$ python -q
>>> import numpy as np
>>> np.set_printoptions(precision=2, suppress=True, linewidth=100)
>>> m1 = np.load("m.npy")
>>> print(m1)
[[ 1  1  1  1 -1 -1 -1 -1]
 [ 1 -1  1 -1 -1  1 -1  1]
 [ 1 -1  1 -1  1 -1  1 -1]]
>>> t3 = np.stack([m1, 3 * m1, m1[::-1]])
>>> print(np.linalg.matrix_rank(t3))
[3 3 3]
>>> print(t3.sum(axis=0))
[[ 5  3  5  3 -3 -5 -3 -5]
 [ 5 -5  5 -5 -5  5 -5  5]
 [ 5 -3  5 -3  3 -5  3 -5]]
>>> f = np.array([-4, -5])
>>> print(np.array([np.convolve(row, f, "same") for row in m1]))
[[-4 -9 -9 -9 -1  9  9  9]
 [-4 -1  1 -1  9  1 -1  1]
 [-4 -1  1 -1  1 -1  1 -1]]
>>> out = m1 / np.linalg.norm(m1, axis=1, keepdims=True)
>>> cov = out @ out.T
>>> print(np.linalg.norm(out, axis=1))
[1. 1. 1.]
>>> print(cov[1].round(2) + 0)
[0. 1. 0.]
>>> print(cov.round(2) + 0)
[[1. 0. 0.]
 [0. 1. 0.]
 [0. 0. 1.]]
>>> print(np.degrees(np.arccos(np.clip(cov[1, 2], -1, 1))))
90.0
>>> rng = np.random.default_rng(98726)
>>> out = m1 + rng.integers(-2, 3, (3, 1)) @ rng.integers(-2, 3, (1, 8))
>>> print(out)
[[ 1  1  1  1 -1 -1 -1 -1]
 [ 5  1  5  3 -1  5 -3 -3]
 [ 1 -1  1 -1  1 -1  1 -1]]
>>> print(np.linalg.matrix_rank(out - m1, tol=1e-8))
1
>>> print(np.abs(out - m1).sum(axis=1))
[ 0 24  0]
>>> print(out - m1)
[[ 0  0  0  0  0  0  0  0]
 [ 4  2  4  4  0  4 -2 -4]
 [ 0  0  0  0  0  0  0  0]]
>>> cov = m1.T @ m1
>>> print(np.round(np.linalg.eigvalsh(cov)[::-1], 2) + 0)
[8. 8. 8. 0. 0. 0. 0. 0.]
>>> print(np.allclose(cov, cov.T))
True
>>> print((m1 @ m1.T).shape)
(3, 3)
>>> print(cov)
[[ 3 -1  3 -1 -1 -1 -1 -1]
 [-1  3 -1  3 -1 -1 -1 -1]
 [ 3 -1  3 -1 -1 -1 -1 -1]
 [-1  3 -1  3 -1 -1 -1 -1]
 [-1 -1 -1 -1  3 -1  3 -1]
 [-1 -1 -1 -1 -1  3 -1  3]
 [-1 -1 -1 -1  3 -1  3 -1]
 [-1 -1 -1 -1 -1  3 -1  3]]
>>> print(np.diag(cov))
[3 3 3 3 3 3 3 3]
>>> K = np.loadtxt("w.csv", delimiter=",")
>>> print(K)
[[ 0.12 -0.24 -0.08 -0.08 -0.56 -0.4  -0.24 -0.08 -0.56 -0.08 -0.24]
 [-0.24  0.93 -0.02 -0.02 -0.15 -0.11 -0.07 -0.02 -0.15 -0.02 -0.07]
 [-0.08 -0.02  0.99 -0.01 -0.05 -0.04 -0.02 -0.01 -0.05 -0.01 -0.02]
 [-0.08 -0.02 -0.01  0.99 -0.05 -0.04 -0.02 -0.01 -0.05 -0.01 -0.02]
 [-0.56 -0.15 -0.05 -0.05  0.64 -0.25 -0.15 -0.05 -0.36 -0.05 -0.15]
 [-0.4  -0.11 -0.04 -0.04 -0.25  0.82 -0.11 -0.04 -0.25 -0.04 -0.11]
 [-0.24 -0.07 -0.02 -0.02 -0.15 -0.11  0.93 -0.02 -0.15 -0.02 -0.07]
 [-0.08 -0.02 -0.01 -0.01 -0.05 -0.04 -0.02  0.99 -0.05 -0.01 -0.02]
 [-0.56 -0.15 -0.05 -0.05 -0.36 -0.25 -0.15 -0.05  0.64 -0.05 -0.15]
 [-0.08 -0.02 -0.01 -0.01 -0.05 -0.04 -0.02 -0.01 -0.05  0.99 -0.02]
 [-0.24 -0.07 -0.02 -0.02 -0.15 -0.11 -0.07 -0.02 -0.15 -0.02  0.93]]
>>> x0 = np.array([2, -9, -6, -6, -3, -8, -8, 9, 5, -2, -9])
>>> print([p for p in range(1, 25) if np.allclose(np.linalg.matrix_power(K, p), np.eye(11))])
[2, 4, 6, 8, 10, 12, 14, 16, 18, 20, 22, 24]
>>> print(K.T @ (K @ x0))
[ 2. -9. -6. -6. -3. -8. -8.  9.  5. -2. -9.]
>>> print(round(np.linalg.det(K), 2))
-1.0
>>> print(np.abs(np.linalg.eigvals(K)))
[1. 1. 1. 1. 1. 1. 1. 1. 1. 1. 1.]
>>> print(np.linalg.inv(K))
[[ 0.12 -0.24 -0.08 -0.08 -0.56 -0.4  -0.24 -0.08 -0.56 -0.08 -0.24]
 [-0.24  0.93 -0.02 -0.02 -0.15 -0.11 -0.07 -0.02 -0.15 -0.02 -0.07]
 [-0.08 -0.02  0.99 -0.01 -0.05 -0.04 -0.02 -0.01 -0.05 -0.01 -0.02]
 [-0.08 -0.02 -0.01  0.99 -0.05 -0.04 -0.02 -0.01 -0.05 -0.01 -0.02]
 [-0.56 -0.15 -0.05 -0.05  0.64 -0.25 -0.15 -0.05 -0.36 -0.05 -0.15]
 [-0.4  -0.11 -0.04 -0.04 -0.25  0.82 -0.11 -0.04 -0.25 -0.04 -0.11]
 [-0.24 -0.07 -0.02 -0.02 -0.15 -0.11  0.93 -0.02 -0.15 -0.02 -0.07]
 [-0.08 -0.02 -0.01 -0.01 -0.05 -0.04 -0.02  0.99 -0.05 -0.01 -0.02]
 [-0.56 -0.15 -0.05 -0.05 -0.36 -0.25 -0.15 -0.05  0.64 -0.05 -0.15]
 [-0.08 -0.02 -0.01 -0.01 -0.05 -0.04 -0.02 -0.01 -0.05  0.99 -0.02]
 [-0.24 -0.07 -0.02 -0.02 -0.15 -0.11 -0.07 -0.02 -0.15 -0.02  0.93]]
>>> W0 = -1 * np.eye(3) + np.ones((3, 3))
>>> print(W0)
[[0. 1. 1.]
 [1. 0. 1.]
 [1. 1. 0.]]
>>> print((W0 - W0.T) / 2)
[[0. 0. 0.]
 [0. 0. 0.]
 [0. 0. 0.]]
>>> assert W0 == W0.T
Traceback (most recent call last):
  File "<python-input-38>", line 1, in <module>
    assert W0 == W0.T
           ^^^^^^^^^^
ValueError: The truth value of an array with more than one element is ambiguous. Use a.any() or a.all()
>>> print(round(np.linalg.det(W0), 2))
2.0
>>> print((W0 + W0.T) / 2)
[[0. 1. 1.]
 [1. 0. 1.]
 [1. 1. 0.]]
>>> print(np.allclose(W0, W0.T))
True
>>> print(W0 @ W0)
[[2. 1. 1.]
 [1. 2. 1.]
 [1. 1. 2.]]
